% ipython --no-banner

In [1]: import numpy as np

In [2]: import numpy.linalg as la

In [3]: np.set_printoptions(precision=2, suppress=True, linewidth=120, legacy="1.25")

In [4]: arr = np.load("run19.npy")

In [5]: print(arr)
[[-0.16  0.49 -0.71 -0.07 -0.28 -0.48 -0.15]
 [-0.42 -4.72  1.18 -1.12  4.1   6.13 -3.93]
 [-0.24 -0.26 -0.55 -0.2   0.29  0.32 -0.75]
 [ 0.48 -1.07  1.7   0.3   1.05  1.18 -0.42]]

In [6]: # row 1 is much longer than the rest

In [7]: x = np.array([3, -2, -1, -3, -2, 2, 3])

In [8]: print(la.norm(arr @ x) <= la.norm(arr, 2) * la.norm(x) + 1e-9)
True

In [9]: print(np.sign((arr @ x).round(6)))
[-1.  1. -1. -1.]

In [10]: x = np.array([4, 0, 4, 2, 4, 0, 1])

In [11]: h1 = np.maximum(arr @ x, 0)

In [12]: print(np.tanh(arr @ x))
[-1.  1. -1.  1.]

In [13]: print(arr * (h1 > 1e-9)[:, None])
[[-0.    0.   -0.   -0.   -0.   -0.   -0.  ]
 [-0.42 -4.72  1.18 -1.12  4.1   6.13 -3.93]
 [-0.   -0.   -0.   -0.    0.    0.   -0.  ]
 [ 0.48 -1.07  1.7   0.3   1.05  1.18 -0.42]]

In [14]: print(round(la.norm(arr, 1), 2), round(float(la.norm(arr, np.inf)), 2))
8.11 21.6

In [15]: print(round(la.norm(arr, "nuc"), 2))
12.49

In [16]: print(round(float(la.norm(arr, 2)), 2))
10.01

In [17]: print(round(float(arr[3] @ arr[2]), 2))
0.17

In [18]: f, g = arr[3], arr[2]

In [19]: print(np.round(f @ g, 2))
0.17

In [20]: p = (f @ g) / (f @ f) * f

In [21]: print(la.matrix_rank(np.outer(f, g)))
1

In [22]: print(p)
[ 0.01 -0.03  0.04  0.01  0.02  0.03 -0.01]

In [23]: T = np.stack([arr, -1 * arr, arr[::-1]])

In [24]: print(la.matrix_rank(T))
[4 4 4]

In [25]: print(T.sum(axis=0))
[[ 0.48 -1.07  1.7   0.3   1.05  1.18 -0.42]
 [-0.24 -0.26 -0.55 -0.2   0.29  0.32 -0.75]
 [-0.42 -4.72  1.18 -1.12  4.1   6.13 -3.93]
 [-0.16  0.49 -0.71 -0.07 -0.28 -0.48 -0.15]]

In [26]: print(la.norm(T, axis=(1, 2)))
[10.21 10.21 10.21]

In [27]: data = np.diag(np.array([-5, 1, 1, -2, 5, -1, 0])) + -2 * np.eye(7, k=1) + -2 * np.eye(7, k=-1)

In [28]: print(data)
[[-5. -2.  0.  0.  0.  0.  0.]
 [-2.  1. -2.  0.  0.  0.  0.]
 [ 0. -2.  1. -2.  0.  0.  0.]
 [ 0.  0. -2. -2. -2.  0.  0.]
 [ 0.  0.  0. -2.  5. -2.  0.]
 [ 0.  0.  0.  0. -2. -1. -2.]
 [ 0.  0.  0.  0.  0. -2.  0.]]

In [29]: f = np.array([3, 1, -2, -1, -3, -1, 3])

In [30]: out = data + np.outer(f, np.eye(7)[6])

In [31]: print(out)
[[-5. -2.  0.  0.  0.  0.  3.]
 [-2.  1. -2.  0.  0.  0.  1.]
 [ 0. -2.  1. -2.  0.  0. -2.]
 [ 0.  0. -2. -2. -2.  0. -1.]
 [ 0.  0.  0. -2.  5. -2. -3.]
 [ 0.  0.  0.  0. -2. -1. -3.]
 [ 0.  0.  0.  0.  0. -2.  3.]]

In [32]: print(la.matrix_rank(out - data))
1

In [33]: print(round(la.det(out) / la.det(data), 2), round(float(1 + la.solve(data, f)[6]), 2))
3.25 3.25

In [34]: print(la.matrix_rank(la.inv(out) - la.inv(data), tol=1e-8))
1

In [35]: X = np.array([[9, 13, -6, 7, 5],
    ...:     [13, 35, 2, 8, 5],
    ...:     [-6, 2, 19, -5, -2],
    ...:     [7, 8, -5, 7, 6],
    ...:     [5, 5, -2, 6, 15]])

In [36]: print(X)
[[ 9 13 -6  7  5]
 [13 35  2  8  5]
 [-6  2 19 -5 -2]
 [ 7  8 -5  7  6]
 [ 5  5 -2  6 15]]

In [37]: rng = np.random.default_rng(682428)

In [38]: out = arr + rng.integers(-2, 3, (4, 3)) @ rng.integers(-2, 3, (3, 7))

In [39]: print(out)
[[ 3.84 -7.51 -4.71  1.93  3.72  7.52  9.85]
 [-2.42 -3.72  1.18 -4.12  2.1   4.13  0.07]
 [-4.24  4.74  2.45 -0.2  -0.71 -3.68 -7.75]
 [-5.52 -0.07  3.7   3.3   5.05  3.18 -2.42]]

In [40]: print(np.abs(out - arr).sum(axis=1))
[40. 14. 24. 20.]
